$ python3 -q
>>> import numpy as np
>>> from numpy import linalg as LA
>>> np.set_printoptions(precision=2, suppress=True, linewidth=100, sign=" ")
>>> rd = lambda a: np.round(a, 2) + 0
>>> data = np.load("case6.npy")
>>> print(data)
[[ 27  72  72  63  63   9]
 [-12 -32 -32 -28 -28  -4]
 [ 18  48  48  42  42   6]
 [-27 -72 -72 -63 -63  -9]]
>>> # columns 1 and 2 are equal
>>> x = np.array([-6, -5, 3, 4, 4, -4])
>>> print((data @ x).argmax())
0
>>> print((data * x).sum(axis=1))
[ 162  -72  108 -162]
>>> print(np.einsum("ij,j->i", data, x))
[ 162  -72  108 -162]
>>> print(data * x)
[[-162 -360  216  252  252  -36]
 [  72  160  -96 -112 -112   16]
 [-108 -240  144  168  168  -24]
 [ 162  360 -216 -252 -252   36]]
>>> print(data @ (2 * x))
[ 324 -144  216 -324]
>>> print(data @ np.eye(6)[2])
[ 72. -32.  48. -72.]
>>> M2 = np.array([[0, -2, 2],
...     [1, -3, -2],
...     [2, 1, 1],
...     [-3, 2, -1],
...     [1, 0, 2],
...     [2, -3, 0]])
>>> print(data @ M2)
[[ 108  -99   45]
 [ -48   44  -20]
 [  72  -66   30]
 [-108   99  -45]]
>>> print(np.vstack([data, M2.T]).shape)
(7, 6)
>>> print(LA.matrix_rank(data @ M2))
1
>>> print(np.einsum("ij->j", data))
[  6  16  16  14  14   2]
>>> M2 @ data
Traceback (most recent call last):
  File "<python-input-19>", line 1, in <module>
    M2 @ data
    ~~~^~~~~~
ValueError: matmul: Input operand 1 has a mismatch in its core dimension 0, with gufunc signature (n?,k),(k,m?)->(n?,m?) (size 4 is different from 3)
>>> print(LA.matrix_rank(np.vstack([data, M2.T])))
4
>>> print(np.einsum("ik,kj->ji", data, M2))
[[ 108  -48   72 -108]
 [ -99   44  -66   99]
 [  45  -20   30  -45]]
>>> print(np.einsum("ij,ij->i", data, data))
[ 19116   3776   8496  19116]
>>> print(np.abs(np.diag(LA.qr(data)[1])) > 1e-9)
[ True False False False]
>>> print(np.unique(data.round(6), axis=0).shape)
(4, 6)
>>> print(np.allclose(data[:-1].T @ LA.lstsq(data[:-1].T, data[-1])[0], data[-1]))
True
>>> U, sig, vt = LA.svd(data)
>>> vecs = vt[:(sig > 1e-8).sum()]
>>> rng = np.random.default_rng(43361)
>>> x = data[0] + -1 * data[2] + rng.integers(2) * np.eye(6)[5]
>>> print(x)
[  9.  24.  24.  21.  21.   3.]
>>> print(rd(LA.norm(x - vecs.T @ vecs @ x)))
0.0
>>> print(LA.matrix_rank(np.vstack([data, x])))
1
>>> print(rd(np.diag(vecs.T @ vecs)))
[ 0.04  0.27  0.27  0.21  0.21  0.  ]
>>> feats = np.load("w.npy")
>>> print(feats)
[[ 3.54  7.49 -1.94]
 [ 2.26 -1.29 -0.66]
 [-3.04 -0.54  2.26]
 [ 3.64 13.53 -0.86]
 [ 5.1   8.49 -0.9 ]
 [-2.02  5.73  3.97]
 [-2.84  1.69 -2.39]
 [ 1.51 -1.37 -1.12]
 [-4.53 -3.28  2.15]
 [-1.42 11.68 -1.23]
 [ 3.2  13.51  1.73]
 [ 3.82 23.47 -7.72]
 [-0.24 -1.92  2.47]]
>>> Z = feats[[7, 5]].astype(float)
>>> for _ in range(6):
...     idx = LA.norm(feats[:, None] - Z, axis=-1).argmin(axis=1)
...     Z = np.array([feats[idx == j].mean(axis=0) for j in range(2)])
... 
>>> print(idx)
[ 1  0  0  1  1  0  0  0  0  1  1  1  0]
>>> print(np.abs(Z[1] - Z[0]).argmax())
1
>>> cen = feats - feats.mean(axis=0)
>>> U, sig, vt = LA.svd(cen, full_matrices=False)
>>> print(rd(np.abs(vt[-1])))
[ 0.53  0.07  0.84]
>>> print(LA.matrix_rank(cen))
3
>>> print((np.sign(U[:, 0]) == np.sign(U[0, 0])).astype(int))
[ 1  0  0  1  1  0  0  0  0  1  1  1  0]
>>> print(rd(cen.mean(axis=0)))
[ 0.  0.  0.]
>>> print(rd(sig))
[ 29.41   9.11   7.58]
>>> m1 = np.array([[0.0, 0.0, 0.0, 2.0],
...     [0.0, 0.0, 2.0, 3.0],
...     [0.0, 2.0, 0.0, 0.0],
...     [2.0, 3.0, 0.0, 0.0]])
>>> x = np.array([2, -1, 2, 0])
>>> h1 = np.maximum(m1 @ x, 0)
>>> print(np.flatnonzero(h1 > 1e-9))
[ 1  3]
>>> print(m1 * (h1 > 1e-9)[:, None])
[[ 0.  0.  0.  0.]
 [ 0.  0.  2.  3.]
 [ 0.  0.  0.  0.]
 [ 2.  3.  0.  0.]]
>>> print(np.maximum(m1 @ x, 0) - np.maximum(-m1 @ x, 0))
[ 0.  4. -2.  1.]
>>> print(rd(np.tanh(m1 @ x)))
[ 0.    1.   -0.96  0.76]
>>> print(np.maximum(m1 @ (3 * x), 0))
[  0.  12.   0.   3.]
>>> print(m1.T @ h1)
[  2.   3.   8.  12.]
>>> M2 = np.array([[1, 3, 3], [0, 2, 3]])
>>> Z = np.kron(M2, m1)
>>> print(LA.matrix_rank(Z))
8
>>> print(Z)
[[ 0.  0.  0.  2.  0.  0.  0.  6.  0.  0.  0.  6.]
 [ 0.  0.  2.  3.  0.  0.  6.  9.  0.  0.  6.  9.]
 [ 0.  2.  0.  0.  0.  6.  0.  0.  0.  6.  0.  0.]
 [ 2.  3.  0.  0.  6.  9.  0.  0.  6.  9.  0.  0.]
 [ 0.  0.  0.  0.  0.  0.  0.  4.  0.  0.  0.  6.]
 [ 0.  0.  0.  0.  0.  0.  4.  6.  0.  0.  6.  9.]
 [ 0.  0.  0.  0.  0.  4.  0.  0.  0.  6.  0.  0.]
 [ 0.  0.  0.  0.  4.  6.  0.  0.  6.  9.  0.  0.]]
>>> print(rd(LA.norm(Z, 2)), rd(LA.norm(M2, 2) * LA.norm(m1, 2)))
22.38 22.38
>>> J = np.load("layer19.npy")
>>> print(J)
[[ 0.13  0.34  0.94 -0.54  0.37]
 [-0.56  0.92  0.73 -0.89  0.33]
 [ 0.05 -0.07  0.08  0.04  0.01]
 [-0.26  0.72  0.79 -0.73  0.3 ]
 [ 0.49 -0.75  0.2   0.62 -0.05]
 [-0.58  0.97  0.98 -0.97  0.6 ]
 [ 0.15 -0.53 -0.69  0.56 -0.23]
 [-0.35  0.87  0.95 -0.89  0.46]
 [ 0.64 -0.95 -0.74  0.92 -0.35]
 [ 0.14  0.25  0.91 -0.46  0.33]
 [-0.25  0.41 -0.2  -0.3   0.  ]
 [ 0.14 -0.85 -0.99  0.91 -0.6 ]
 [ 0.55 -0.89 -0.48  0.84 -0.24]
 [ 0.56 -0.9  -0.62  0.87 -0.28]
 [ 0.3   0.56  1.   -0.83  0.66]
 [ 0.13  0.34  0.94 -0.54  0.37]
 [ 0.56  0.31  1.   -0.81  0.74]
 [-0.16  0.59  0.78 -0.63  0.27]
 [ 0.01 -0.09 -0.2   0.11 -0.05]
 [ 0.03  0.11  0.45 -0.18  0.11]
 [-0.06 -0.22 -0.74  0.35 -0.22]
 [ 0.41 -0.86 -0.85  0.85 -0.36]
 [ 0.41  0.22  1.   -0.65  0.58]
 [-0.22  0.43  0.08 -0.36  0.06]
 [ 0.28 -0.32  0.59  0.13  0.11]
 [ 0.17 -0.01  0.73 -0.17  0.19]
 [ 0.29 -0.4   0.45  0.24  0.06]
 [-0.19 -0.52 -0.99  0.75 -0.54]
 [-0.47  0.91  0.92 -0.91  0.44]
 [ 0.23 -0.5  -0.27  0.45 -0.11]]
>>> M2 = np.c_[J[:, :4] @ np.array([[1, 0, 2, 2], [1, 2, 1, 2], [2, 1, 2, 1], [-2, 0, 0, 1]]), np.array([1, 8, 7, 4, 8, 1, 4, 1, 1, 3, 1, 5, 4, 2, 8, 5, 8, 3, 1, 9, 3, 4, 7, 5, 6, 7, 7, 5, 4, 2])]
>>> print(rd(M2))
[[ 3.43  1.62  2.48  1.34  1.  ]
 [ 3.6   2.57  1.26  0.56  8.  ]
 [ 0.06 -0.06  0.19  0.08  7.  ]
 [ 3.5   2.23  1.78  0.98  4.  ]
 [-1.1  -1.3   0.63  0.3   8.  ]
 [ 4.29  2.92  1.77  0.79  1.  ]
 [-2.88 -1.75 -1.61 -0.89  4.  ]
 [ 4.2   2.69  2.07  1.1   1.  ]
 [-3.63 -2.64 -1.15 -0.44  1.  ]
 [ 3.13  1.41  2.35  1.23  3.  ]
 [ 0.36  0.62 -0.49 -0.18  1.  ]
 [-4.51 -2.69 -2.55 -1.5   5.  ]
 [-2.98 -2.26 -0.75 -0.32  4.  ]
 [-3.32 -2.42 -1.02 -0.43  2.  ]
 [ 4.52  2.12  3.16  1.89  8.  ]
 [ 3.43  1.62  2.48  1.34  5.  ]
 [ 4.49  1.62  3.43  1.93  8.  ]
 [ 3.25  1.96  1.83  1.01  3.  ]
 [-0.7  -0.38 -0.47 -0.25  1.  ]
 [ 1.4   0.67  1.07  0.55  9.  ]
 [-2.46 -1.18 -1.82 -0.95  3.  ]
 [-3.85 -2.57 -1.74 -0.9   4.  ]
 [ 3.93  1.44  3.04  1.61  7.  ]
 [ 1.09  0.94  0.15  0.14  5.  ]
 [ 0.88 -0.05  1.42  0.64  6.  ]
 [ 1.96  0.71  1.79  0.88  7.  ]
 [ 0.31 -0.35  1.08  0.47  7.  ]
 [-4.19 -2.03 -2.88 -1.66  5.  ]
 [ 4.1   2.74  1.81  0.89  4.  ]
 [-1.71 -1.27 -0.58 -0.36  2.  ]]
>>> print(rd(LA.lstsq(J, M2[:, 0])[0]))
[ 1.  1.  2. -2.  0.]
>>> print(LA.cond(M2) > 100)
False
>>> dist = LA.norm(J[:, None] - J[None], axis=-1)
>>> print(rd(dist[:5, :5]))
[[ 0.    0.99  1.17  0.6   1.84]
 [ 0.99  0.    1.66  0.4   2.57]
 [ 1.17  1.66  0.    1.38  1.01]
 [ 0.6   0.4   1.38  0.    2.24]
 [ 1.84  2.57  1.01  2.24  0.  ]]
>>> print(dist.mean(axis=1).argmax())
11
>>> print(LA.matrix_rank(dist ** 2))
7
>>> print(dist.shape)
(30, 30)
>>> print((dist + 1e9 * np.eye(30)).round(6).argmin(axis=1))
[ 15  28  18  17  26  28  20  28  13   0  23  21  13  12  16   0  22   3   2  25   6   8  16  10
  26  19  24  11   7   6]
>>> print(LA.matrix_rank(data, rtol=0.1))
1
>>> print(np.argsort(-LA.norm(data, axis=0).round(6), kind="stable")[:3])
[ 1  2  3]
>>> idx = rng.permutation(4)
>>> print(idx)
[ 0  1  3  2]
>>> M2 = m1[idx][:, idx]
>>> print(np.trace(M2))
0.0
>>> print(rd(np.sort(np.abs(LA.eigvals(M2)))))
[ 1.  1.  4.  4.]
>>> print(M2)
[[ 0.  0.  2.  0.]
 [ 0.  0.  3.  2.]
 [ 2.  3.  0.  0.]
 [ 0.  2.  0.  0.]]
>>> M2 = np.array([[3], [0], [2], [1], [1]])
>>> Z = np.array([[2, 6, 2]])
>>> A = M2 @ Z + 0.02 * rng.normal(size=(5, 3))
>>> print(rd(A))
[[  6.    17.97   5.95]
 [  0.01   0.02   0.02]
 [  4.03  12.02   4.01]
 [  2.     6.04   2.02]
 [  1.99   5.96   1.98]]
>>> print(np.argsort(-LA.norm(A, axis=0).round(6), kind="stable")[:3])
[ 1  0  2]
>>> print(LA.matrix_rank(A, rtol=0.1))
1
>>> print(LA.cond(A) > 100)
True
>>> blk = np.stack([A, -1 * A, A[::-1]])
>>> print(blk.shape)
(3, 5, 3)
>>> u = np.array([-5, 1])
>>> print(rd(np.convolve(A[4], u)))
[ -9.93 -27.82  -3.96   1.98]
>>> print(rd(np.correlate(A[4], A[0], "full")))
[  11.82   71.16  130.84   71.44   11.91]
>>> print(rd(np.polyval(u, A[4])))
[ -8.93 -28.8   -8.92]
>>> M = np.load("out7.npy")
>>> print(M)
[[ 0.    0.   -3.  ]
 [ 2.68 -1.34  0.  ]
 [-1.34 -2.68  0.  ]]
>>> print(np.allclose(M @ M.T, M.T @ M))
False
>>> print(rd(np.sort(np.abs(LA.eigvals(M)))))
[ 3.  3.  3.]
>>> print(np.allclose(M, M.T))
False
>>> print((M + M.T) / 2)
[[ 0.    1.34 -2.17]
 [ 1.34 -1.34 -1.34]
 [-2.17 -1.34  0.  ]]
>>> print(np.trace(M))
-1.34
>>> print(rd(LA.matrix_power(M, 3)))
[[ 21.55 -10.77 -12.06]
 [ 15.59  19.14  10.77]
 [  4.24 -15.59  21.55]]
>>> x = np.array([2, 1, 3])
>>> y = M @ x
>>> c, lr = np.zeros(3), 1 / LA.norm(M, 2) ** 2
>>> for i in range(3):
...     c -= lr * M.T @ (M @ c - y)
...     if i % 1 == 0: print(i, round(LA.norm(M @ c - y), 2))
... 
0 0.02
1 0.0
2 0.0
>>> print(rd(LA.cond(M)))
1.0
>>> u = np.array([2, 2])
>>> print(rd(np.array([np.convolve(row, u, "same") for row in M])))
[[ 0.    0.   -6.  ]
 [ 5.36  2.68 -2.68]
 [-2.68 -8.04 -5.36]]
>>> print(rd(np.polyval(u, M[1])))
[ 7.36 -0.68  2.  ]
>>> F = np.array([[1, 1, -1, -1, -1, -1, 1, 1],
...     [1, 1, 1, 1, -1, -1, -1, -1],
...     [1, 1, 1, 1, 1, 1, 1, 1]])
>>> u, g = F[2], F[1]
>>> print(u @ g)
0
>>> print(u @ u)
8
>>> pr = (u @ g) / (u @ u) * u
>>> print(rd(LA.norm(u + g) ** 2 + LA.norm(u - g) ** 2))
32.0
>>> print(g - pr)
[ 1.  1.  1.  1. -1. -1. -1. -1.]
>>> print(np.outer(u, g))
[[ 1  1  1  1 -1 -1 -1 -1]
 [ 1  1  1  1 -1 -1 -1 -1]
 [ 1  1  1  1 -1 -1 -1 -1]
 [ 1  1  1  1 -1 -1 -1 -1]
 [ 1  1  1  1 -1 -1 -1 -1]
 [ 1  1  1  1 -1 -1 -1 -1]
 [ 1  1  1  1 -1 -1 -1 -1]
 [ 1  1  1  1 -1 -1 -1 -1]]
>>> cen = feats - feats.mean(axis=0)
>>> vecs = LA.svd(cen)[2][:1]
>>> M2 = cen - cen @ vecs.T @ vecs
>>> print(rd(LA.norm(M2) / LA.norm(cen)))
0.37
>>> print(rd(np.cov(cen @ vecs.T, rowvar=False)))
72.08
>>> print(rd((cen @ vecs.T).std(axis=0)))
[ 8.16]
>>> print(rd(LA.norm(F) ** 2 / LA.norm(F, 2) ** 2))
3.0
>>> print(rd(LA.norm(F[0] - F[2])))
4.0
>>> print(rd(LA.norm(F, axis=1)))
[ 2.83  2.83  2.83]
>>> print(F[0] @ F[2])
0
>>> print(rd(LA.norm(F, "nuc")))
8.49
>>> print(rd(LA.norm(F, 1)), rd(LA.norm(F, np.inf)))
3.0 8.0
>>> U, sig = LA.svd(F)
Traceback (most recent call last):
  File "<python-input-130>", line 1, in <module>
    U, sig = LA.svd(F)
    ^^^^^^
ValueError: too many values to unpack (expected 2)
>>> U, sig, vt = LA.svd(F, full_matrices=False)
>>> print(rd(np.cumsum(sig ** 2) / np.sum(sig ** 2)))
[ 0.33  0.67  1.  ]
>>> print(rd(sig))
[ 2.83  2.83  2.83]
>>> print(rd(vt @ vt.T))
[[ 1.  0.  0.]
 [ 0.  1.  0.]
 [ 0.  0.  1.]]
>>> print(U.shape, sig.shape, vt.shape)
(3, 3) (3,) (3, 8)
